% python3 -q
>>> import numpy as np
>>> from numpy import linalg as LA
>>> np.set_printoptions(suppress=True, linewidth=140)
>>> X = np.load("run5.npy")
>>> print(X)
[[3 0 6 3 0 6]
 [6 3 6 6 3 6]
 [3 0 3 3 0 3]
 [2 0 4 1 0 2]
 [4 2 4 2 1 2]
 [2 0 2 1 0 1]]
>>> vec = np.array([1, 2, 1, 3, -1, 0])
>>> target = X @ vec
>>> print(target)
[18 33 15  9 17  7]
>>> print(np.round(LA.solve(X, X[:, 1]), 2) + 0)
[0. 1. 0. 0. 0. 0.]
>>> arr = np.load("arr.npy")
>>> arr
array([[-4.41, -3.48,  5.06,  9.15],
       [-5.57, -3.38,  3.17,  9.13],
       [ 2.58, -2.87,  3.39,  5.01],
       [-5.34,  1.6 , 10.51,  4.78],
       [ 4.65, -4.9 ,  4.56,  4.66],
       [-3.29, -0.04, 10.59,  5.69],
       [-3.79, -1.33, 12.6 ,  3.88],
       [-3.92,  0.5 , 10.5 ,  5.62],
       [ 2.89, -3.38,  4.  ,  5.29],
       [-4.93, -1.73,  5.06, 11.05],
       [-4.59, -0.18, 10.21,  3.22],
       [-2.75, -1.83,  9.55,  5.45],
       [-5.33, -2.45,  4.74,  8.65],
       [ 1.07, -3.1 ,  4.59,  5.7 ],
       [ 2.89, -3.68,  4.32,  6.26],
       [-4.77, -0.74, 11.46,  4.41],
       [-4.15, -1.82, 12.12,  3.97],
       [ 2.97, -4.94,  5.35,  5.86],
       [-2.27, -5.54,  2.96,  8.97],
       [-3.32, -3.13,  3.65,  9.52]])
>>> vec = np.array([1, -2, -2, 3])
>>> target = arr @ vec
>>> np.round(LA.lstsq(arr, target)[0], 2)
array([ 1., -2., -2.,  3.])
>>> np.round(LA.solve(arr.T @ arr, arr.T @ target), 2)
array([ 1., -2., -2.,  3.])
>>> np.round(LA.pinv(arr) @ arr, 2) + 0
array([[1., 0., 0., 0.],
       [0., 1., 0., 0.],
       [0., 0., 1., 0.],
       [0., 0., 0., 1.]])
>>> try:
...     LA.solve(arr, target)
... except LA.LinAlgError as e:
...     print(repr(e))
... 
LinAlgError('Last 2 dimensions of the array must be square')
>>> rng = np.random.default_rng(4172)
>>> target = target + 0.3 * rng.normal(size=20)
>>> target.round(2)
array([ 19.72,  22.21,  16.25, -15.76,  19.07,  -6.69, -14.92,  -8.97,  16.46,  21.29, -14.55,  -2.16,  16.03,  15.73,  20.8 , -12.55,
       -12.82,  19.93,  29.3 ,  23.53])
>>> c, *_ = LA.lstsq(arr, target)
>>> c.round()
array([ 1., -2., -2.,  3.])
>>> np.round(arr.T @ (target - arr @ c), 2) + 0
array([0., 0., 0., 0.])
>>> print([round(float(LA.norm(LA.solve(arr.T @ arr + lam * np.eye(4), arr.T @ target))), 2) for lam in (0, 1, 10, 100)])
[4.21, 4.19, 4.08, 3.22]
>>> gram = np.cov(arr, rowvar=False)
>>> np.round(LA.eigvalsh(gram)[::-1], 2)
array([20.58, 10.5 ,  1.  ,  0.58])
>>> round(np.corrcoef(arr[:, 1], arr[:, 3])[0, 1], 2)
np.float64(-0.37)
>>> d = LA.norm(arr[:, None] - arr[None], axis=-1)
>>> print(d.shape)
(20, 20)
>>> np.flatnonzero(d[14] < d.mean() / 2)
array([ 2,  4,  8, 13, 14, 17])
>>> d[:5, :5].round(2)
array([[ 0.  ,  2.22,  8.32,  8.69, 10.22],
       [ 2.22,  0.  ,  9.15,  9.88, 11.34],
       [ 8.32,  9.15,  0.  , 11.55,  3.15],
       [ 8.69,  9.88, 11.55,  0.  , 13.32],
       [10.22, 11.34,  3.15, 13.32,  0.  ]])
>>> (d + 1e9 * np.eye(20)).round(6).argmin(axis=1)
array([12, 12,  8,  7, 17,  7, 16,  5,  2, 12, 15,  5,  0,  8,  8, 16,  6, 14, 19,  0])
>>> LA.matrix_rank(d ** 2)
np.int64(6)
>>> gram = arr.T @ arr
>>> np.round(np.diag(gram), 2)
array([ 311.99,  176.07, 1187.74,  893.06])
>>> print(np.round(LA.svd(arr, compute_uv=False) ** 2, 2))
[2052.62  324.29  176.07   15.88]
>>> LA.matrix_rank(gram)
np.int64(4)
>>> np.round(np.trace(gram), 2), np.round((arr ** 2).sum(), 2)
(np.float64(2568.85), np.float64(2568.85))
>>> (arr @ arr.T).shape
(20, 20)
>>> print(np.round(LA.eigvalsh(gram)[::-1], 2))
[2052.62  324.29  176.07   15.88]
>>> gram.round(2)
array([[ 311.99,   21.76, -392.19, -300.54],
       [  21.76,  176.07, -223.63, -323.22],
       [-392.19, -223.63, 1187.74,  779.38],
       [-300.54, -323.22,  779.38,  893.06]])
>>> vec = np.array([0, 2, -1, 0, -3, 3])
>>> h1 = np.maximum(X @ vec, 0)
>>> np.flatnonzero(h1 > 1e-9)
array([0, 1, 2, 3, 4, 5])
>>> print(X.T @ h1)
[126  33 166 117  30 155]
>>> np.maximum(X @ (3 * vec), 0)
array([36, 27, 18,  6,  9,  3])
>>> np.maximum(X @ vec, 0) - np.maximum(-X @ vec, 0)
array([12,  9,  6,  2,  3,  1])
>>> np.round(np.tanh(X @ vec), 2)
array([1.  , 1.  , 1.  , 0.96, 1.  , 0.76])
>>> W0 = np.array([[-3, 3, -2],
...     [-2, 4, -1],
...     [1, 4, 1],
...     [-2, 7, 0],
...     [-5, 4, -2],
...     [-3, 2, 0],
...     [-3, 0, -3],
...     [-3, 1, 0],
...     [-3, 0, -1],
...     [-1, 1, 2],
...     [-2, 4, -1],
...     [-2, 3, -1],
...     [1, 3, 2],
...     [2, 5, 1],
...     [2, 4, 1],
...     [5, 6, -2],
...     [2, 9, -4],
...     [0, 10, -1],
...     [0, 9, 0],
...     [-2, 8, -2]])
>>> gram = np.cov(W0, rowvar=False)
>>> print(np.median(W0, axis=0))
[-2.  4. -1.]
>>> round(np.corrcoef(W0[:, 1], W0[:, 2])[0, 1], 2)
np.float64(-0.24)
>>> np.argwhere(np.triu(np.abs(np.corrcoef(W0.T)) > 0.8, 1))
array([], shape=(0, 2), dtype=int64)
>>> gram.round(2)
array([[ 5.99,  3.17,  0.7 ],
       [ 3.17,  8.98, -1.13],
       [ 0.7 , -1.13,  2.56]])
>>> np.round(W0.std(axis=0), 2)
array([2.39, 2.92, 1.56])
>>> cen = W0 - W0.mean(axis=0)
>>> evecs = LA.svd(cen)[2][:1]
>>> Y = cen - cen @ evecs.T @ evecs
>>> np.round(Y.std(axis=0), 2)
array([1.68, 0.99, 1.54])
>>> print(np.round((cen @ evecs.T).std(axis=0), 2))
[3.24]
>>> F = np.loadtxt("sample11.csv", delimiter=",")
>>> F
array([[ 0.,  1., -4., -3.],
       [-1.,  0., -4.,  5.],
       [ 4.,  4.,  0.,  0.],
       [ 3., -5.,  0.,  0.]])
>>> vec = np.array([1, -2, 0, 0])
>>> vec @ F @ vec
np.float64(0.0)
>>> np.round(LA.svd(F, compute_uv=False), 2)
array([6.59, 6.59, 4.86, 4.86])
>>> O = LA.solve(np.eye(4) - F, np.eye(4) + F)
>>> np.round(O @ O.T, 2) + 0
array([[1., 0., 0., 0.],
       [0., 1., 0., 0.],
       [0., 0., 1., 0.],
       [0., 0., 0., 1.]])
>>> print(round(LA.det(O), 2))
1.0
>>> labels = rng.permutation(4)
>>> Y = F[:, labels] * rng.choice([-1, 1], 4)
>>> Y
array([[-1., -0., -3.,  4.],
       [-0.,  1.,  5.,  4.],
       [-4., -4.,  0., -0.],
       [ 5., -3.,  0., -0.]])
>>> Uu, _, VT = LA.svd(F.T @ Y)
>>> np.round(LA.lstsq(F, Y)[0], 2) + 0
array([[ 0., -1.,  0.,  0.],
       [-1.,  0.,  0.,  0.],
       [ 0.,  0.,  0., -1.],
       [ 0.,  0.,  1.,  0.]])
>>> def softmax(z):
...     e = np.exp(z - z.max(axis=-1, keepdims=True))
...     return e / e.sum(axis=-1, keepdims=True)
... 
>>> np.round(softmax(W0[6]), 2)
array([0.05, 0.91, 0.05])
>>> np.round(softmax(W0[6] + 3), 2)
array([0.05, 0.91, 0.05])
>>> att = W0 @ W0.T / np.sqrt(3)
>>> softmax(att).round(6).argmax(axis=1)
array([19, 17, 17, 17, 19,  4,  4,  4,  4,  3, 17, 17, 17, 17, 17, 16, 16, 17, 17, 17])
>>> K = np.array([[0, 0, 0, -2, 1, 0],
...     [0, 0, -1, -2, 1, -1],
...     [0, 1, 0, 2, 1, -2],
...     [2, 2, -2, 0, 0, 2],
...     [-1, -1, -1, 0, 0, -1],
...     [0, 1, 2, -2, 1, 0]])
>>> vec = np.array([-2, 2, -1, -4, -5, 4])
>>> h1 = np.maximum(K @ vec, 0)
>>> print(np.flatnonzero(h1 > 1e-9))
[0 3 5]
>>> np.maximum(K @ vec, 0) - np.maximum(-K @ vec, 0)
array([  3,   0, -19,  10,  -3,   3])
>>> np.maximum(K @ (3 * vec), 0)
array([ 9,  0,  0, 30,  0,  9])
>>> th = np.radians(90)
>>> R = np.eye(6)
>>> R[2, 2] = R[4, 4] = np.cos(th)
>>> R[2, 4], R[4, 2] = -np.sin(th), np.sin(th)
>>> R.round(2) + 0
array([[ 1.,  0.,  0.,  0.,  0.,  0.],
       [ 0.,  1.,  0.,  0.,  0.,  0.],
       [ 0.,  0.,  0.,  0., -1.,  0.],
       [ 0.,  0.,  0.,  1.,  0.,  0.],
       [ 0.,  0.,  1.,  0.,  0.,  0.],
       [ 0.,  0.,  0.,  0.,  0.,  1.]])
>>> Y = K @ R.T
>>> Y.round(2) + 0
array([[ 0.,  0., -1., -2.,  0.,  0.],
       [ 0.,  0., -1., -2., -1., -1.],
       [ 0.,  1., -1.,  2.,  0., -2.],
       [ 2.,  2.,  0.,  0., -2.,  2.],
       [-1., -1.,  0.,  0., -1., -1.],
       [ 0.,  1., -1., -2.,  2.,  0.]])
>>> print(np.allclose(K @ K.T, Y @ Y.T))
True
>>> np.allclose(LA.norm(K, axis=1), LA.norm(Y, axis=1))
True
>>> u = np.array([0, 3, 2, 3, -1, -3])
>>> Y = K + np.outer(u, np.eye(6)[3])
>>> LA.matrix_rank(Y - K)
np.int64(1)
>>> print(Y)
[[ 0.  0.  0. -2.  1.  0.]
 [ 0.  0. -1.  1.  1. -1.]
 [ 0.  1.  0.  4.  1. -2.]
 [ 2.  2. -2.  3.  0.  2.]
 [-1. -1. -1. -1.  0. -1.]
 [ 0.  1.  2. -5.  1.  0.]]
>>> LA.matrix_rank(LA.inv(Y) - LA.inv(K), tol=1e-8)
np.int64(1)
>>> labels = rng.permutation(4)
>>> labels
array([1, 3, 2, 0])
>>> Y = F[labels][:, labels]
>>> np.diag(Y)
array([0., 0., 0., 0.])
>>> np.allclose(Y, F)
False
>>> np.round(LA.det(Y), 2), round(LA.det(F[labels]), 2)
(np.float64(1024.0), np.float64(1024.0))
>>> Y
array([[ 0.,  5., -4., -1.],
       [-5.,  0.,  0.,  3.],
       [ 4.,  0.,  0.,  4.],
       [ 1., -3., -4.,  0.]])
>>> vec = np.array([0, 2, 5, 3, 1, 2])
>>> (K * vec).sum(axis=1)
array([ -5, -12,   5,  -2,  -9,   7])
>>> K @ np.ones(6)
array([-1., -3.,  2.,  4., -4.,  2.])
>>> print(LA.norm(K @ vec) <= LA.norm(K, 2) * LA.norm(vec) + 1e-9)
True
>>> np.einsum("ij,j->i", K, vec)
array([ -5, -12,   5,  -2,  -9,   7])
>>> feats = np.load("block14.npy")
>>> feats
array([[  3,  -2,   1,   0],
       [  5,  -5,  -2,  -5],
       [  1,  -6,  -5,  -4],
       [  5,  -8,  -4,  -8],
       [  1,  -3,   1, -12],
       [ -1,  -6,  -1, -10],
       [ -6,  -7,  -2,  -7],
       [ -5,  -6,   1,  -6],
       [ -6,  -7,  -1,  -9],
       [ -7, -12,   4,  -9],
       [ -5, -16,  -1,  -8]])
>>> Y = np.array([[2, 0], [8, 8], [5, 9], [4, 9]])
>>> print(LA.matrix_rank(np.vstack([feats, Y.T])))
4
>>> np.einsum("ij,ij->i", feats, feats)
array([ 14,  79,  78, 169, 155, 138, 138,  98, 167, 290, 346])
>>> np.einsum("ik,kj->ij", feats, Y)
array([[  -5,   -7],
       [ -60, -103],
       [ -87, -129],
       [-106, -172],
       [ -65, -123],
       [ -95, -147],
       [-106, -137],
       [ -77,  -93],
       [-109, -146],
       [-126, -141],
       [-175, -209]])
>>> print(LA.matrix_rank(feats @ Y))
2
>>> d = LA.norm(feats[:, None] - feats[None], axis=-1)
>>> np.unravel_index(d.round(6).argmax(), d.shape)
(np.int64(0), np.int64(10))
>>> d[2].round(2)
array([ 8.49,  5.2 ,  0.  ,  6.08, 10.44,  7.48,  8.25,  8.72,  9.54, 14.35, 12.96])
>>> d.shape
(11, 11)
>>> d.mean(axis=1).argmax()
np.int64(0)
>>> (d + 1e9 * np.eye(11)).round(6).argmin(axis=1)
array([ 1,  3,  1,  1,  5,  4,  8,  6,  6, 10,  9])
>>> np.round(LA.norm(feats - feats.mean(axis=0), axis=1), 2)
array([9.93, 7.12, 5.82, 7.23, 7.05, 3.13, 4.79, 4.35, 5.02, 9.1 , 9.67])
>>> d[2].round(6).argsort(kind="stable")[:4]
array([2, 1, 3, 5])
>>> Y = np.c_[feats[:, :3] @ np.array([[-1, -1, 1], [3, -2, 0], [3, -1, 1]]), np.array([0, 1, 1, 0, -1, -2, 2, -2, 2, 1, 0])]
>>> Y
array([[ -6,   0,   4,   0],
       [-26,   7,   3,   1],
       [-34,  16,  -4,   1],
       [-41,  15,   1,   0],
       [ -7,   4,   2,  -1],
       [-20,  14,  -2,  -2],
       [-21,  22,  -8,   2],
       [-10,  16,  -4,  -2],
       [-18,  21,  -7,   2],
       [-17,  27,  -3,   1],
       [-46,  38,  -6,   0]])
>>> np.round(LA.norm(Y - feats @ LA.lstsq(feats, Y)[0], axis=0), 2) + 0
array([0.  , 0.  , 0.  , 3.95])
>>> np.round(LA.norm(LA.qr(feats)[0].T @ Y, axis=0) ** 2 / ((Y ** 2).sum(axis=0) + 1e-12), 2)
array([1.  , 1.  , 1.  , 0.22])
>>> print(LA.matrix_rank(np.c_[feats, Y]))
5
>>> J = np.load("out18.npy")
>>> print(J)
[[-2.  1.  1.  1.  1.]
 [ 1. -2.  1.  1.  1.]
 [ 1.  1. -2.  1.  1.]
 [ 1.  1.  1. -2.  1.]
 [ 1.  1.  1.  1. -2.]]
>>> u, r1 = J[4], J[1]
>>> u @ u
np.float64(8.0)
>>> p = (u @ r1) / (u @ u) * u
>>> p.round(2)
array([-0.12, -0.12, -0.12, -0.12,  0.25])
>>> vals, evecs = LA.eigh(J)
>>> np.unique(vals.round(6) + 0, return_counts=True)[1]
array([4, 1])
>>> print(np.round(LA.eigvalsh(J + 3 * np.eye(5)), 2) + 0)
[0. 0. 0. 0. 5.]
>>> np.round(LA.svd(J, compute_uv=False), 2)
array([3., 3., 3., 3., 2.])
>>> np.round(evecs.T @ J @ evecs, 2) + 0
array([[-3.,  0.,  0.,  0.,  0.],
       [ 0., -3.,  0.,  0.,  0.],
       [ 0.,  0., -3.,  0.,  0.],
       [ 0.,  0.,  0., -3.,  0.],
       [ 0.,  0.,  0.,  0.,  2.]])
>>> (vals > 1e-8).sum(), (vals < -1e-8).sum()
(np.int64(1), np.int64(4))
>>> print(np.round(evecs @ np.diag(vals) @ evecs.T, 2))
[[-2.  1.  1.  1.  1.]
 [ 1. -2.  1.  1.  1.]
 [ 1.  1. -2.  1.  1.]
 [ 1.  1.  1. -2.  1.]
 [ 1.  1.  1.  1. -2.]]
>>> np.round(np.abs(evecs[:, -1]), 2)
array([0.45, 0.45, 0.45, 0.45, 0.45])
>>> np.round(LA.eigvalsh(J @ J), 2)
array([4., 9., 9., 9., 9.])
>>> np.kron(np.eye(2, dtype=int), J)
array([[-2.,  1.,  1.,  1.,  1., -0.,  0.,  0.,  0.,  0.],
       [ 1., -2.,  1.,  1.,  1.,  0., -0.,  0.,  0.,  0.],
       [ 1.,  1., -2.,  1.,  1.,  0.,  0., -0.,  0.,  0.],
       [ 1.,  1.,  1., -2.,  1.,  0.,  0.,  0., -0.,  0.],
       [ 1.,  1.,  1.,  1., -2.,  0.,  0.,  0.,  0., -0.],
       [-0.,  0.,  0.,  0.,  0., -2.,  1.,  1.,  1.,  1.],
       [ 0., -0.,  0.,  0.,  0.,  1., -2.,  1.,  1.,  1.],
       [ 0.,  0., -0.,  0.,  0.,  1.,  1., -2.,  1.,  1.],
       [ 0.,  0.,  0., -0.,  0.,  1.,  1.,  1., -2.,  1.],
       [ 0.,  0.,  0.,  0., -0.,  1.,  1.,  1.,  1., -2.]])
>>> print(np.einsum("ii->", J))
-10.0
>>> O = J.astype(float).copy()
>>> for j in range(5):
...     O[:, j] -= O[:, :j] @ (O[:, :j].T @ O[:, j])
...     O[:, j] /= LA.norm(O[:, j])
... 
>>> np.round(O.T @ J, 2) + 0
array([[ 2.83, -0.35, -0.35, -0.35, -0.35],
       [ 0.  ,  2.81, -0.4 , -0.4 , -0.4 ],
       [ 0.  ,  0.  ,  2.78, -0.46, -0.46],
       [ 0.  ,  0.  ,  0.  ,  2.74, -0.55],
       [ 0.  ,  0.  ,  0.  ,  0.  ,  2.68]])
>>> labels = rng.integers(0, 3, 3)
>>> mat = (labels[:, None] == labels) * 4 + np.eye(3)
>>> mat
array([[5., 0., 0.],
       [0., 5., 0.],
       [0., 0., 5.]])
>>> vals, evecs = LA.eig(mat)
>>> mat @ evecs[:, 0] - vals[0] * evecs[:, 0]
array([0., 0., 0.])
>>> print(np.round(np.sort(LA.eigvals(mat.T)), 2))
[5. 5. 5.]
>>> np.prod(vals)
np.float64(125.0)
